$ python3 -q
>>> import numpy as np
>>> import numpy.linalg as la
>>> np.set_printoptions(suppress=True, linewidth=100)
>>> mat = np.load("w.npy")
>>> print(mat)
[[  0   4   2  -2  -7  -5]
 [ -4   0   8 -16  -6 -10]
 [ -2  -8   0   3 -15  -7]
 [  2  16  -3   0  -4  12]
 [  7   6  15   4   0   8]
 [  5  10   7 -12  -8   0]]
>>> # skew-symmetric
>>> Uu, sv, VT = la.svd(mat, full_matrices=False)
>>> print(np.allclose(Uu * sv @ VT, mat))
True
>>> print((sv > 1e-8).sum())
6
>>> print(round(np.sqrt((sv ** 2).sum()), 2), np.round(la.norm(mat), 2))
46.07 46.07
>>> print(sv.round(2))
[28.19 28.19 15.85 15.85  3.9   3.9 ]
>>> print(np.round(Uu.T @ Uu, 2) + 0)
[[1. 0. 0. 0. 0. 0.]
 [0. 1. 0. 0. 0. 0.]
 [0. 0. 1. 0. 0. 0.]
 [0. 0. 0. 1. 0. 0.]
 [0. 0. 0. 0. 1. 0.]
 [0. 0. 0. 0. 0. 1.]]
>>> print(np.round(np.cumsum(sv ** 2) / np.sum(sv ** 2), 2))
[0.37 0.75 0.87 0.99 0.99 1.  ]
>>> print(Uu.shape, sv.shape, VT.shape)
(6, 6) (6,) (6, 6)
>>> u, g = mat[1], mat[0]
>>> print(u @ g)
140
>>> pr = (u @ g) / (u @ u) * u
>>> print(la.matrix_rank(np.outer(u, g)))
1
>>> print(np.round(g - pr, 2))
[ 1.19  4.   -0.37  2.75 -5.22 -2.03]
>>> rng = np.random.default_rng(407)
>>> lab = rng.permutation(6)
>>> A2 = mat[:, lab] * rng.choice([-1, 1], 6)
>>> print(A2)
[[  7  -4   5   2   0   2]
 [  6   0  10  16   4   8]
 [ 15   8   7  -3   2   0]
 [  4 -16 -12   0  -2  -3]
 [  0  -6  -8  -4  -7  15]
 [  8 -10   0  12  -5   7]]
>>> Uu, _, VT = la.svd(mat.T @ A2)
>>> print(np.round(Uu @ VT, 2) + 0)
[[ 0.  0.  0.  0. -1.  0.]
 [ 0. -1.  0.  0.  0.  0.]
 [ 0.  0.  0.  0.  0.  1.]
 [ 0.  0.  0. -1.  0.  0.]
 [-1.  0.  0.  0.  0.  0.]
 [ 0.  0. -1.  0.  0.  0.]]
>>> print(np.round(la.lstsq(mat, A2)[0], 2) + 0)
[[ 0.  0.  0.  0. -1.  0.]
 [ 0. -1.  0.  0.  0.  0.]
 [ 0.  0.  0.  0.  0.  1.]
 [ 0.  0.  0. -1.  0.  0.]
 [-1.  0.  0.  0.  0.  0.]
 [ 0.  0. -1.  0.  0.  0.]]
>>> F = np.load("dump.npy")
>>> print(F)
[[ 3  4  5  6  7]
 [ 8  9 10 11 12]
 [13 14 15 16 17]
 [18 19 20 21 22]
 [23 24 25 26 27]]
>>> A2 = F[0, 0] * F[1:] - np.outer(F[1:, 0], F[0])
>>> print(A2)
[[  0  -5 -10 -15 -20]
 [  0 -10 -20 -30 -40]
 [  0 -15 -30 -45 -60]
 [  0 -20 -40 -60 -80]]
>>> print(np.round(F[:, 0] / F[0, 0], 2))
[1.   2.67 4.33 6.   7.67]
>>> J = np.load("run15.npy")
>>> print(J)
[[0 2 3]
 [0 0 5]
 [0 0 0]]
>>> w1 = np.array([[3, -5], [-1, -5], [4, 2]])
>>> beta = np.array([-3, 2])
>>> hid = np.maximum(J @ w1 + beta, 0)
>>> print(np.round((hid > 0).mean(axis=0), 2))
[0.67 0.67]
>>> print((hid > 0).astype(int))
[[1 0]
 [1 1]
 [0 1]]
>>> cent = np.array([[1, 6, 1], [0, 4, 9]])
>>> print((hid @ cent).round(6).argmax(axis=1))
[1 1 2]
>>> print(np.einsum("ij,ji->", J, J))
0
>>> print(np.round(la.eigvals(J).sum().real, 2))
0.0
>>> print(round(la.det(J[::-1]), 2))
0.0
>>> print(np.kron(np.eye(2, dtype=int), J))
[[0 2 3 0 0 0]
 [0 0 5 0 0 0]
 [0 0 0 0 0 0]
 [0 0 0 0 2 3]
 [0 0 0 0 0 5]
 [0 0 0 0 0 0]]
>>> print(np.poly(J))
[1. 0. 0. 0.]
>>> print(np.round(la.det(2 * J), 2), round(float(la.det(J)), 2))
0.0 0.0
>>> print(np.einsum("ii->", J))
0
>>> print(np.argsort(-la.norm(J, axis=0).round(6), kind="stable")[:3])
[2 1 0]
>>> print(round(float(la.norm(J, 2) / la.norm(J)), 2))
0.96
>>> print(la.cond(J) > 100)
True
>>> print([round(float(x), 2) for x in la.svd(J, compute_uv=False)[:3]])
[5.93, 1.69, 0.0]
>>> print(la.matrix_rank(J, rtol=0.1))
2
>>> A2 = np.array([[4, 3, -5, -5, 5, -4, -8, -2, -3, -6],
...     [8, 8, 9, -2, -4, 8, 1, -4, -2, -9],
...     [5, 5, -7, -7, 6, -4, -5, -3, -5, -2],
...     [5, -9, 0, -3, -1, 7, 9, 9, -4, 8],
...     [-6, 1, -3, 7, 3, -4, -2, 1, -2, 8],
...     [-6, 6, -9, 9, 4, 4, 5, 5, 3, 7],
...     [6, -5, -1, -9, -1, 7, -5, -7, -2, -6],
...     [0, 7, -1, 2, 1, -1, -7, -2, 2, -1],
...     [7, 9, -4, -7, -8, -7, 7, -5, -9, -6],
...     [-2, 6, -2, 0, 3, -6, 3, 2, -3, -1]])
>>> A = np.triu(A2, 1)
>>> print(A)
[[ 0  3 -5 -5  5 -4 -8 -2 -3 -6]
 [ 0  0  9 -2 -4  8  1 -4 -2 -9]
 [ 0  0  0 -7  6 -4 -5 -3 -5 -2]
 [ 0  0  0  0 -1  7  9  9 -4  8]
 [ 0  0  0  0  0 -4 -2  1 -2  8]
 [ 0  0  0  0  0  0  5  5  3  7]
 [ 0  0  0  0  0  0  0 -7 -2 -6]
 [ 0  0  0  0  0  0  0  0  2 -1]
 [ 0  0  0  0  0  0  0  0  0 -6]
 [ 0  0  0  0  0  0  0  0  0  0]]
>>> Uu, sv, VT = la.svd(A)
>>> evecs = VT[:(sv > 1e-8).sum()]
>>> x = A[5] + -2 * A[3] + rng.integers(2) * np.eye(10)[0]
>>> print(x)
[  1.   0.   0.   0.   2. -14. -13. -13.  11.  -9.]
>>> print(la.matrix_rank(np.vstack([A, x])))
10
>>> print(np.allclose(evecs.T @ evecs @ x, x))
False
>>> print(np.round(evecs.T @ evecs, 2) + 0)
[[0. 0. 0. 0. 0. 0. 0. 0. 0. 0.]
 [0. 1. 0. 0. 0. 0. 0. 0. 0. 0.]
 [0. 0. 1. 0. 0. 0. 0. 0. 0. 0.]
 [0. 0. 0. 1. 0. 0. 0. 0. 0. 0.]
 [0. 0. 0. 0. 1. 0. 0. 0. 0. 0.]
 [0. 0. 0. 0. 0. 1. 0. 0. 0. 0.]
 [0. 0. 0. 0. 0. 0. 1. 0. 0. 0.]
 [0. 0. 0. 0. 0. 0. 0. 1. 0. 0.]
 [0. 0. 0. 0. 0. 0. 0. 0. 1. 0.]
 [0. 0. 0. 0. 0. 0. 0. 0. 0. 1.]]
>>> print(np.round(np.diag(evecs.T @ evecs), 2))
[0. 1. 1. 1. 1. 1. 1. 1. 1. 1.]
>>> print(round(float(la.norm(x - evecs.T @ evecs @ x)), 2))
1.0
>>> W0 = np.load("sample8.npy")
>>> print(W0)
[[ 1  0  0  0  0  0]
 [ 0  1  0  0  0  0]
 [ 1 -3  1  0  0  0]
 [-2 -2 -1  1  0  0]
 [-1  3 -1  0  1  0]
 [-2 -1 -2 -3  1  1]]
>>> A2 = np.array([[2, 2], [4, 1], [2, 0], [0, 4], [1, 5], [1, 4]])
>>> print(np.einsum("ij,ij->i", W0, W0))
[ 1  1 11 10 12 20]
>>> print(np.einsum("ik,kj->ij", W0, A2))
[[  2   2]
 [  4   1]
 [ -8  -1]
 [-14  -2]
 [  9   6]
 [-10  -8]]
>>> print(np.einsum("ik,kj->ji", W0, A2))
[[  2   4  -8 -14   9 -10]
 [  2   1  -1  -2   6  -8]]
>>> print(np.vstack([W0, A2.T]).shape)
(8, 6)
>>> print(A2.T @ W0.T)
[[  2   4  -8 -14   9 -10]
 [  2   1  -1  -2   6  -8]]
>>> A2 @ W0
Traceback (most recent call last):
  File "<python-input-72>", line 1, in <module>
    A2 @ W0
    ~~~^~~~
ValueError: matmul: Input operand 1 has a mismatch in its core dimension 0, with gufunc signature (n?,k),(k,m?)->(n?,m?) (size 6 is different from 2)
>>> print(la.matrix_rank(W0 @ A2))
2
>>> x = np.array([0, 0, 1, 3, 3, 4])
>>> y = W0 @ x
>>> print(y)
[ 0  0  1  2  2 -4]
>>> print(np.round(la.solve(W0.T, W0[2]), 2))
[0. 0. 1. 0. 0. 0.]
>>> print(np.round(la.solve(W0, y + W0[:, 0]), 2) + 0)
[1. 0. 1. 3. 3. 4.]
>>> print(np.round(la.solve(W0, 3 * y), 2) + 0)
[ 0.  0.  3.  9.  9. 12.]
>>> print(np.prod(np.diag(W0)), np.round(la.det(W0), 2))
1 1.0
>>> print((W0 + W0.T) / 2)
[[ 1.   0.   0.5 -1.  -0.5 -1. ]
 [ 0.   1.  -1.5 -1.   1.5 -0.5]
 [ 0.5 -1.5  1.  -0.5 -0.5 -1. ]
 [-1.  -1.  -0.5  1.   0.  -1.5]
 [-0.5  1.5 -0.5  0.   1.   0.5]
 [-1.  -0.5 -1.  -1.5  0.5  1. ]]
>>> print(W0 @ W0)
[[ 1  0  0  0  0  0]
 [ 0  1  0  0  0  0]
 [ 2 -6  1  0  0  0]
 [-5 -1 -2  1  0  0]
 [-3  9 -2  0  1  0]
 [-1 13 -2 -6  2  1]]
>>> print(la.matrix_power(W0, 2))
[[ 1  0  0  0  0  0]
 [ 0  1  0  0  0  0]
 [ 2 -6  1  0  0  0]
 [-5 -1 -2  1  0  0]
 [-3  9 -2  0  1  0]
 [-1 13 -2 -6  2  1]]
>>> assert W0 == W0.T
Traceback (most recent call last):
  File "<python-input-84>", line 1, in <module>
    assert W0 == W0.T
           ^^^^^^^^^^
ValueError: The truth value of an array with more than one element is ambiguous. Use a.any() or a.all()
>>> print(np.round(np.sort(np.abs(la.eigvals(W0))), 2))
[1. 1. 1. 1. 1. 1.]
>>> print(round(np.abs(la.eigvals(W0)).max(), 2))
1.0
>>> print(np.allclose(W0, W0.T))
False
>>> q, R = la.qr(W0)
>>> print(q.shape, R.shape)
(6, 6) (6, 6)
>>> print(round(float(abs(R[0, 0])), 2), round(la.norm(W0[:, 0]), 2))
3.32 3.32
>>> print(np.allclose(R.T @ R, W0.T @ W0))
True
>>> u = np.array([0, 2, 1, 1, 2, 1, 2, 2])
>>> feats = -1 * np.eye(8) + np.outer(u, u)
>>> print(feats)
[[-1.  0.  0.  0.  0.  0.  0.  0.]
 [ 0.  3.  2.  2.  4.  2.  4.  4.]
 [ 0.  2.  0.  1.  2.  1.  2.  2.]
 [ 0.  2.  1.  0.  2.  1.  2.  2.]
 [ 0.  4.  2.  2.  3.  2.  4.  4.]
 [ 0.  2.  1.  1.  2.  0.  2.  2.]
 [ 0.  4.  2.  2.  4.  2.  3.  4.]
 [ 0.  4.  2.  2.  4.  2.  4.  3.]]
>>> x = np.array([-3, -1, -1, -1, 2, 3, 0, -1])
>>> y = feats @ x
>>> print(y)
[ 3.  3.  2.  2.  0. -2.  2.  3.]
>>> print(np.round(la.solve(feats, 3 * y), 2) + 0)
[-9. -3. -3. -3.  6.  9.  0. -3.]
>>> print(np.round(la.solve(feats.T, feats[3]), 2))
[-0.  0. -0.  1.  0. -0. -0. -0.]
>>> print(np.round(la.solve(feats, feats[:, 6]), 2) + 0)
[0. 0. 0. 0. 0. 0. 1. 0.]
>>> print(np.round(la.solve(feats, y), 2) + 0)
[-3. -1. -1. -1.  2.  3.  0. -1.]
>>> A2 = feats / la.norm(feats, axis=1, keepdims=True)
>>> gram = A2 @ A2.T
>>> print(round(float(np.degrees(np.arccos(np.clip(gram[4, 5], -1, 1)))), 2))
15.26
>>> print(np.round(la.norm(A2, axis=1), 2))
[1. 1. 1. 1. 1. 1. 1. 1.]
>>> def softmax(z):
...     e = np.exp(z - z.max(axis=-1, keepdims=True))
...     return e / e.sum(axis=-1, keepdims=True)
... 
>>> print(np.round(softmax(10 * feats[7]), 2) + 0)
[0.   0.33 0.   0.   0.33 0.   0.33 0.  ]
>>> att = feats @ feats.T / np.sqrt(8)
>>> print(np.round(softmax(att)[7] @ feats, 2) + 0)
[0.   3.77 2.   2.   3.77 2.   3.77 3.68]
>>> print(np.round(softmax(att + np.triu(np.full(att.shape, -np.inf), 1)), 2) + 0)
[[1.   0.   0.   0.   0.   0.   0.   0.  ]
 [0.   1.   0.   0.   0.   0.   0.   0.  ]
 [0.   1.   0.   0.   0.   0.   0.   0.  ]
 [0.   0.99 0.   0.   0.   0.   0.   0.  ]
 [0.   0.41 0.   0.   0.59 0.   0.   0.  ]
 [0.   0.5  0.   0.   0.5  0.   0.   0.  ]
 [0.   0.29 0.   0.   0.29 0.   0.42 0.  ]
 [0.   0.23 0.   0.   0.23 0.   0.23 0.32]]
>>> print(np.allclose(A[:-1].T @ la.lstsq(A[:-1].T, A[-1])[0], A[-1]))
True
>>> print(np.round(np.trace(la.pinv(A) @ A), 2))
9.0
>>> print(np.argsort(-la.norm(feats, axis=0).round(6), kind="stable")[:3])
[1 4 6]
>>> print(round(la.norm(feats, 2) / la.norm(feats), 2))
0.99
>>> print(la.matrix_rank(feats, rtol=0.1))
1
>>> print(np.round(np.abs(la.svd(feats)[2][-1]), 2))
[0.   0.89 0.12 0.12 0.24 0.12 0.24 0.24]
>>> print(la.cond(feats) > 100)
False
>>> print(round(np.log10(la.cond(feats))))
1
>>> m1 = np.loadtxt("case8.csv", delimiter=",")
>>> print(m1.round(2))
[[-0.57  0.32 -0.76]
 [-0.8  -0.41  0.44]
 [-0.17  0.86  0.49]]
>>> # orthonormal columns
>>> hat = np.triu(np.array([[4, 2, -4], [-2, -1, -4], [-5, -5, -5]]), 1) + np.eye(3)
>>> A2 = hat @ m1 @ la.inv(hat)
>>> print(round(float(np.trace(A2)), 2), round(np.trace(m1), 2))
-0.49 -0.49
>>> print(np.round(np.poly(A2), 2))
[ 1.    0.49 -0.49 -1.  ]
>>> q = m1.astype(float).copy()
>>> for j in range(3):
...     q[:, j] -= q[:, :j] @ (q[:, :j].T @ q[:, j])
...     q[:, j] /= la.norm(q[:, j])
... 
>>> print(np.round(q.T @ m1, 2) + 0)
[[1. 0. 0.]
 [0. 1. 0.]
 [0. 0. 1.]]
>>> M = np.triu(rng.random((4, 4)) < 0.6, 1).astype(int)
>>> M = M + M.T
>>> print(M)
[[0 1 1 0]
 [1 0 1 1]
 [1 1 0 0]
 [0 1 0 0]]
>>> # equal to its transpose
>>> x = np.array([-8, -6, -1, 2])
>>> y = M @ x
>>> beta, lr = np.zeros(4), 1 / la.norm(M, 2) ** 2
>>> for i in range(30):
...     beta -= lr * M.T @ (M @ beta - y)
...     if i % 10 == 0: print(i, round(la.norm(M @ beta - y), 2))
... 
0 4.6
10 0.92
20 0.69
>>> print(round(la.cond(M), 2))
6.98
>>> print((M - M.T) / 2)
[[0. 0. 0. 0.]
 [0. 0. 0. 0.]
 [0. 0. 0. 0.]
 [0. 0. 0. 0.]]
>>> print(la.matrix_power(M, 2))
[[2 1 1 1]
 [1 3 1 0]
 [1 1 2 1]
 [1 0 1 1]]
>>> la.determinant(M)
Traceback (most recent call last):
  File "<python-input-140>", line 1, in <module>
    la.determinant(M)
    ^^^^^^^^^^^^^^
AttributeError: module 'numpy.linalg' has no attribute 'determinant'
>>> print(np.allclose(M @ M.T, M.T @ M))
True
>>> print((M + M.T) / 2)
[[0. 1. 1. 0.]
 [1. 0. 1. 1.]
 [1. 1. 0. 0.]
 [0. 1. 0. 0.]]
>>> assert M == M.T
Traceback (most recent call last):
  File "<python-input-143>", line 1, in <module>
    assert M == M.T
           ^^^^^^^^
ValueError: The truth value of an array with more than one element is ambiguous. Use a.any() or a.all()
>>> q, R = la.qr(M)
>>> print(R.round(2))
[[-1.41 -0.71 -0.71 -0.71]
 [ 0.    1.58  0.32 -0.32]
 [ 0.    0.    1.18  0.51]
 [ 0.    0.    0.    0.38]]
>>> print(round(abs(R[0, 0]), 2), np.round(la.norm(M[:, 0]), 2))
1.41 1.41
>>> print(np.trace(q @ q.T))
4.0
>>> print(np.allclose(R.T @ R, M.T @ M))
True
>>> print(np.round(np.abs(np.diag(R)), 2))
[1.41 1.58 1.18 0.38]
>>> hat = np.triu(np.array([[5, 2, 4, 5], [0, 5, 4, 1], [5, 4, 5, 3], [1, 4, 0, 4]]), 1) + np.eye(4)
>>> A2 = hat @ M @ la.inv(hat)
>>> print(la.matrix_rank(A2))
4
>>> print(np.trace(A2), np.trace(M))
0.0 0
